$ python3 -q
>>> import numpy as np
>>> np.set_printoptions(precision=2, suppress=True, linewidth=140, floatmode="fixed")
>>> E = np.load("out11.npy")
>>> E
array([[ 0,  4, -1, -3, -3, -4, -1,  4, -3,  0],
       [ 0,  0,  1,  3,  2,  2,  5,  1,  1,  5],
       [ 0,  0,  0,  4,  3, -1,  2, -3,  1,  4],
       [ 0,  0,  0,  0,  3, -1, -4,  1, -2,  1],
       [ 0,  0,  0,  0,  0,  2, -2, -4, -5,  0],
       [ 0,  0,  0,  0,  0,  0, -3, -2, -2, -1],
       [ 0,  0,  0,  0,  0,  0,  0,  5, -3,  5],
       [ 0,  0,  0,  0,  0,  0,  0,  0,  0, -5],
       [ 0,  0,  0,  0,  0,  0,  0,  0,  0, -3],
       [ 0,  0,  0,  0,  0,  0,  0,  0,  0,  0]])
>>> u = np.array([0, 1, 2])
>>> print(np.array([np.convolve(row, u, "same") for row in E]))
[[  0   4   7  -5  -9 -10  -9   2   5  -6]
 [  0   0   1   5   8   6   9  11   3   7]
 [  0   0   0   4  11   5   0   1  -5   6]
 [  0   0   0   0   3   5  -6  -7   0  -3]
 [  0   0   0   0   0   2   2  -8 -13 -10]
 [  0   0   0   0   0   0  -3  -8  -6  -5]
 [  0   0   0   0   0   0   0   5   7  -1]
 [  0   0   0   0   0   0   0   0   0  -5]
 [  0   0   0   0   0   0   0   0   0  -3]
 [  0   0   0   0   0   0   0   0   0   0]]
>>> rng = np.random.default_rng(422893)
>>> z = rng.permutation(10)
>>> z
array([2, 7, 4, 1, 3, 9, 0, 8, 5, 6])
>>> M2 = E[z][:, z]
>>> print(np.sort(np.abs(np.linalg.eigvals(M2))))
[0.00 0.00 0.00 0.00 0.00 0.00 0.00 0.00 0.00 0.00]
>>> np.allclose(M2, E)
False
>>> print(np.trace(M2))
0
>>> print(E @ E)
[[  0   0   4   8  -4   6  48  19  35   1]
 [  0   0   0   4  12   0 -20  13 -34  22]
 [  0   0   0   0  12   2 -19   4 -27  27]
 [  0   0   0   0   0   6  -3 -30  -1 -18]
 [  0   0   0   0   0   0  -6 -14   2  23]
 [  0   0   0   0   0   0   0 -15   9   1]
 [  0   0   0   0   0   0   0   0   0 -16]
 [  0   0   0   0   0   0   0   0   0   0]
 [  0   0   0   0   0   0   0   0   0   0]
 [  0   0   0   0   0   0   0   0   0   0]]
>>> np.linalg.matrix_rank(E - E[0, 0] * np.eye(10))
np.int64(8)
>>> [int(np.linalg.matrix_rank(np.linalg.matrix_power(E, p))) for p in range(1, 11)]
[8, 7, 6, 5, 4, 3, 2, 1, 0, 0]
>>> np.sort(np.linalg.eigvals(E))
array([0.00, 0.00, 0.00, 0.00, 0.00, 0.00, 0.00, 0.00, 0.00, 0.00])
>>> r = np.linalg.matrix_rank(E)
>>> r
np.int64(8)
>>> null = np.linalg.svd(E)[2][r:].T
>>> [int(np.linalg.matrix_rank(E[:i])) for i in range(1, len(E) + 1)]
[1, 2, 3, 4, 5, 6, 7, 8, 8, 8]
>>> null.shape
(10, 2)
>>> [int(np.linalg.matrix_rank(E[:, :j + 1])) for j in range(10)]
[0, 1, 2, 3, 4, 5, 6, 7, 7, 8]
>>> np.round(E @ null, 2) + 0
array([[0.00, 0.00],
       [0.00, 0.00],
       [0.00, 0.00],
       [0.00, 0.00],
       [0.00, 0.00],
       [0.00, 0.00],
       [0.00, 0.00],
       [0.00, 0.00],
       [0.00, 0.00],
       [0.00, 0.00]])
